$ python3 -q
>>> import numpy as np
>>> import numpy.linalg as la
>>> np.set_printoptions(suppress=True, linewidth=140)
>>> rd = lambda a: np.round(a, 3) + 0
>>> A = np.array([[2, -3, 0, 0, 0, 0],
...     [2, -3, 0, 0, 0, 0],
...     [-1, 0, 0, 0, 0, 0],
...     [0, 0, 2, -3, 0, 0],
...     [0, 0, 2, -3, 0, 0],
...     [0, 0, -1, 0, 0, 0],
...     [0, 0, 0, 0, 2, -3],
...     [0, 0, 0, 0, 2, -3],
...     [0, 0, 0, 0, -1, 0]])
>>> print(A)
[[ 2 -3  0  0  0  0]
 [ 2 -3  0  0  0  0]
 [-1  0  0  0  0  0]
 [ 0  0  2 -3  0  0]
 [ 0  0  2 -3  0  0]
 [ 0  0 -1  0  0  0]
 [ 0  0  0  0  2 -3]
 [ 0  0  0  0  2 -3]
 [ 0  0  0  0 -1  0]]
>>> vec = np.array([-3, 2, 2, 3, 0, 0])
>>> h1 = np.maximum(A @ vec, 0)
>>> print(np.maximum(A @ (3 * vec), 0))
[0 0 9 0 0 0 0 0 0]
>>> h1
array([0, 0, 3, 0, 0, 0, 0, 0, 0])
>>> np.maximum(A @ vec, 0) - np.maximum(-A @ vec, 0)
array([-12, -12,   3,  -5,  -5,  -2,   0,   0,   0])
>>> Y = np.c_[A[:, :1] @ np.array([[2]]), np.array([1, 2, -1, -2, 3, -3, 0, -1, 0])]
>>> Y
array([[ 4,  1],
       [ 4,  2],
       [-2, -1],
       [ 0, -2],
       [ 0,  3],
       [ 0, -3],
       [ 0,  0],
       [ 0, -1],
       [ 0,  0]])
>>> la.matrix_rank(Y)
np.int64(2)
>>> rd(la.lstsq(A, Y[:, 0])[0])
array([2., 0., 0., 0., 0., 0.])
>>> rd(la.norm(la.qr(A)[0].T @ Y, axis=0) ** 2 / ((Y ** 2).sum(axis=0) + 1e-12))
array([1.   , 0.534])
>>> rd(la.norm(Y - A @ la.lstsq(A, Y)[0], axis=0))
array([0.   , 3.674])
>>> print(A[5] @ A[0])
0
>>> la.norm(A, axis=1).argmax()
np.int64(0)
>>> print(rd(la.norm(A, axis=1)))
[3.606 3.606 1.    3.606 3.606 1.    3.606 3.606 1.   ]
>>> W = np.array([[7, 5], [0, 6], [7, 7], [0, 4], [3, 1], [5, 3]])
>>> coef = np.array([1, -1])
>>> act = np.maximum(A @ W + coef, 0)
>>> (act > 0).astype(int)
array([[1, 0],
       [1, 0],
       [0, 0],
       [1, 1],
       [1, 1],
       [0, 0],
       [0, 0],
       [0, 0],
       [0, 0]])
>>> la.matrix_rank(act)
np.int64(2)
>>> W2 = np.array([[5, 0, 2], [1, 2, 4]])
>>> W @ W2
array([[40, 10, 34],
       [ 6, 12, 24],
       [42, 14, 42],
       [ 4,  8, 16],
       [16,  2, 10],
       [28,  6, 22]])
>>> (act @ W2).round(6).argmax(axis=1)
array([0, 0, 0, 0, 0, 0, 0, 0, 0])
>>> act @ W2
array([[75,  0, 30],
       [75,  0, 30],
       [ 0,  0,  0],
       [76,  2, 34],
       [76,  2, 34],
       [ 0,  0,  0],
       [ 0,  0,  0],
       [ 0,  0,  0],
       [ 0,  0,  0]])
>>> mat = np.load("w.npy")
>>> mat
array([[-6, 16,  0, 18],
       [-6, 16,  0, 18]])
>>> # rank 1
>>> u, v = mat[1], mat[0]
>>> u @ v
np.int64(616)
>>> pr = (u @ v) / (u @ u) * u
>>> rd(la.norm(u + v) ** 2 + la.norm(u - v) ** 2)
np.float64(2464.0)
>>> np.outer(u, v)
array([[  36,  -96,    0, -108],
       [ -96,  256,    0,  288],
       [   0,    0,    0,    0],
       [-108,  288,    0,  324]])
>>> Uu, sv, VT = la.svd(mat)
>>> rd(sv)
array([35.1,  0. ])
>>> np.argmax(sv[:-1] / (sv[1:] + 1e-6)) + 1
np.int64(1)
>>> Y = Uu[:, :1] @ np.diag(sv[:1]) @ VT[:1]
>>> print(la.matrix_rank(Y))
1
>>> rd(la.norm(mat - Y) / la.norm(mat))
np.float64(0.0)
>>> print(la.cond(mat) > 100)
True
>>> Uu, sv, VT = la.svd(mat)
>>> evecs = VT[:(sv > 1e-8).sum()]
>>> rng = np.random.default_rng(50884)
>>> vec = mat[0] + -2 * mat[1] + rng.integers(2) * np.eye(4)[2]
>>> print(vec)
[  6. -16.   1. -18.]
>>> print(rd(np.diag(evecs.T @ evecs)))
[0.058 0.416 0.    0.526]
>>> print(rd(la.norm(vec - evecs.T @ evecs @ vec)))
1.0
>>> la.matrix_rank(np.vstack([mat, vec]))
np.int64(2)
>>> np.allclose(evecs.T @ evecs @ vec, vec)
False
>>> rd(evecs.T @ evecs)
array([[ 0.058, -0.156,  0.   , -0.175],
       [-0.156,  0.416,  0.   ,  0.468],
       [ 0.   ,  0.   ,  0.   ,  0.   ],
       [-0.175,  0.468,  0.   ,  0.526]])
